% ipython --no-banner

In [1]: import numpy as np

In [2]: import numpy.linalg as la

In [3]: np.set_printoptions(precision=2, suppress=True, linewidth=140)

In [4]: other = np.array([[-9, 7, -8], [7, 0, 5], [-3, 4, -1]])

In [5]: mat = other + other.T

In [6]: mat
Out[6]: 
array([[-18,  14, -11],
       [ 14,   0,   9],
       [-11,   9,  -2]])

In [7]: # symmetric

In [8]: round(float(la.norm(mat[2] - mat[0])), 2)
Out[8]: 12.45

In [9]: la.norm(mat, axis=1)
Out[9]: array([25.32, 16.64, 14.35])

In [10]: np.round(la.norm(mat[2], 1), 2), round(la.norm(mat[2], np.inf), 2)
Out[10]: (np.float64(22.0), np.float64(11.0))

In [11]: mat[2] @ mat[0]
Out[11]: np.int64(346)

In [12]: la.norm(mat, axis=0)
Out[12]: array([25.32, 16.64, 14.35])

In [13]: la.norm(mat, axis=1).argmax()
Out[13]: np.int64(0)

In [14]: la.norm(mat, axis=2)
AxisError: axis 2 is out of bounds for array of dimension 2


In [15]: F = np.load("block0.npy")

In [16]: F
Out[16]: 
array([[0, 0, 1],
       [0, 0, 2],
       [0, 0, 0],
       [0, 0, 2]])

In [17]: def softmax(z):
    ...:     e = np.exp(z - z.max(axis=-1, keepdims=True))
    ...:     return e / e.sum(axis=-1, keepdims=True)
    ...: 

In [18]: np.round(softmax(10 * F[0]), 2) + 0
Out[18]: array([0., 0., 1.])

In [19]: softmax(F[0] + 5)
Out[19]: array([0.21, 0.21, 0.58])

In [20]: att = F @ F.T / np.sqrt(3)

In [21]: softmax(att)[0] @ F
Out[21]: array([0.  , 0.  , 1.59])

In [22]: softmax(att + np.triu(np.full(att.shape, -np.inf), 1))
Out[22]: 
array([[1.  , 0.  , 0.  , 0.  ],
       [0.24, 0.76, 0.  , 0.  ],
       [0.33, 0.33, 0.33, 0.  ],
       [0.13, 0.41, 0.04, 0.41]])

In [23]: A = np.array([[2, 0, 0, 0], [-3, 1, 0, 0], [3, -3, 0, 0], [3, 2, -3, -1]])

In [24]: # rows and columns are dependent

In [25]: x = np.array([5, -2, 3, 1])

In [26]: h1 = np.maximum(A @ x, 0)

In [27]: np.maximum(A @ x, 0) - np.maximum(-A @ x, 0)
Out[27]: array([ 10, -17,  21,   1])

In [28]: np.tanh(A @ x)
Out[28]: array([ 1.  , -1.  ,  1.  ,  0.76])

In [29]: np.maximum(A @ (3 * x), 0)
Out[29]: array([30,  0, 63,  3])

In [30]: A * (h1 > 1e-9)[:, None]
Out[30]: 
array([[ 2,  0,  0,  0],
       [ 0,  0,  0,  0],
       [ 3, -3,  0,  0],
       [ 3,  2, -3, -1]])

In [31]: rng = np.random.default_rng(39)

In [32]: other = A + rng.integers(-2, 3, (4, 3)) @ rng.integers(-2, 3, (3, 4))

In [33]: other
Out[33]: 
array([[ 7, -5,  4, -3],
       [ 0,  1,  0, -1],
       [-1, -2, -2,  1],
       [ 1,  1, -3, -1]])

In [34]: np.abs(other - A).sum(axis=1)
Out[34]: array([17,  4,  8,  3])

In [35]: np.round(la.svd(other - A, compute_uv=False), 2) + 0
Out[35]: array([9.97, 3.42, 0.92, 0.  ])

In [36]: K = np.loadtxt("case12.csv", delimiter=",")

In [37]: K
Out[37]: 
array([[ -9.57,   1.86, -10.17],
       [ -9.21,   1.1 ,  -7.26],
       [-10.05,   0.18, -10.41],
       [-10.31,  -0.41,  -9.39],
       [-10.28,  -0.38, -10.34],
       [ -8.63,   0.25, -10.32],
       [-11.29,   0.62,  -9.33],
       [ -8.96,   0.  ,  -7.65],
       [ -8.1 ,   0.19, -11.54],
       [ -8.52,   1.57, -10.26],
       [-10.22,  -0.48,  -8.81],
       [ -9.58,   0.67, -10.7 ]])

In [38]: Xs = (K - K.mean(axis=0)) / K.std(axis=0)

In [39]: Xs.std(axis=0)
Out[39]: array([1., 1., 1.])

In [40]: c = la.lstsq(np.delete(Xs, 2, axis=1), Xs[:, 2])[0]

In [41]: round(float(1 - np.var(Xs[:, 2] - np.delete(Xs, 2, axis=1) @ c)), 2)
Out[41]: 0.04

In [42]: np.abs(c).argmax()
Out[42]: np.int64(0)
